% python3 -q
>>> import numpy as np
>>> from numpy import linalg as LA
>>> np.set_printoptions(suppress=True, linewidth=140)
>>> M2 = np.array([[3, 5, 5, 4, 0],
...     [1, 2, 3, 5, 3],
...     [5, 5, 4, 4, 4],
...     [2, 3, 0, 4, 1],
...     [4, 3, 1, 2, 1]])
>>> E = np.triu(M2, 1)
>>> print(E)
[[0 5 5 4 0]
 [0 0 3 5 3]
 [0 0 0 4 4]
 [0 0 0 0 1]
 [0 0 0 0 0]]
>>> rk = LA.matrix_rank(E)
>>> print(rk)
4
>>> null = LA.svd(E)[2][rk:].T
>>> print([int(LA.matrix_rank(E[:i])) for i in range(1, len(E) + 1)])
[1, 2, 3, 4, 4]
>>> print([int(LA.matrix_rank(np.delete(E, i, axis=0))) for i in range(5)])
[3, 3, 3, 3, 4]
>>> print(np.round(LA.eigvals(E).sum().real, 2))
0.0
>>> print(np.einsum("ii->", E))
0
>>> print(np.poly(E))
[1. 0. 0. 0. 0. 0.]
>>> print(np.kron(np.eye(2, dtype=int), E))
[[0 5 5 4 0 0 0 0 0 0]
 [0 0 3 5 3 0 0 0 0 0]
 [0 0 0 4 4 0 0 0 0 0]
 [0 0 0 0 1 0 0 0 0 0]
 [0 0 0 0 0 0 0 0 0 0]
 [0 0 0 0 0 0 5 5 4 0]
 [0 0 0 0 0 0 0 3 5 3]
 [0 0 0 0 0 0 0 0 4 4]
 [0 0 0 0 0 0 0 0 0 1]
 [0 0 0 0 0 0 0 0 0 0]]
>>> print(np.einsum("ij,ji->", E, E))
0
>>> print(round(LA.det(2 * E), 2), round(LA.det(E), 2))
0.0 0.0
>>> vec = np.array([0, 3, 1, 0, 3])
>>> h1 = np.maximum(E @ vec, 0)
>>> print(E.T @ h1)
[  0 100 136 188  87]
>>> print(np.maximum(E @ (3 * vec), 0))
[60 36 36  9  0]
>>> print(np.round(np.tanh(E @ vec), 2))
[1. 1. 1. 1. 0.]
>>> print(h1)
[20 12 12  3  0]
>>> U, sigma, VT = LA.svd(E)
>>> print(np.argmax(sigma[:-1] / (sigma[1:] + 1e-6)) + 1)
4
>>> M2 = U[:, :4] @ np.diag(sigma[:4]) @ VT[:4]
>>> print(M2.round(2) + 0)
[[0. 5. 5. 4. 0.]
 [0. 0. 3. 5. 3.]
 [0. 0. 0. 4. 4.]
 [0. 0. 0. 0. 1.]
 [0. 0. 0. 0. 0.]]
>>> print(round(float(LA.norm(E - M2, 2)), 2), sigma[4])
0.0 0.0
>>> print(np.round(np.sort(LA.eigvals(E)), 2))
[0. 0. 0. 0. 0.]
>>> print(LA.matrix_rank(E - E[0, 0] * np.eye(5)))
4
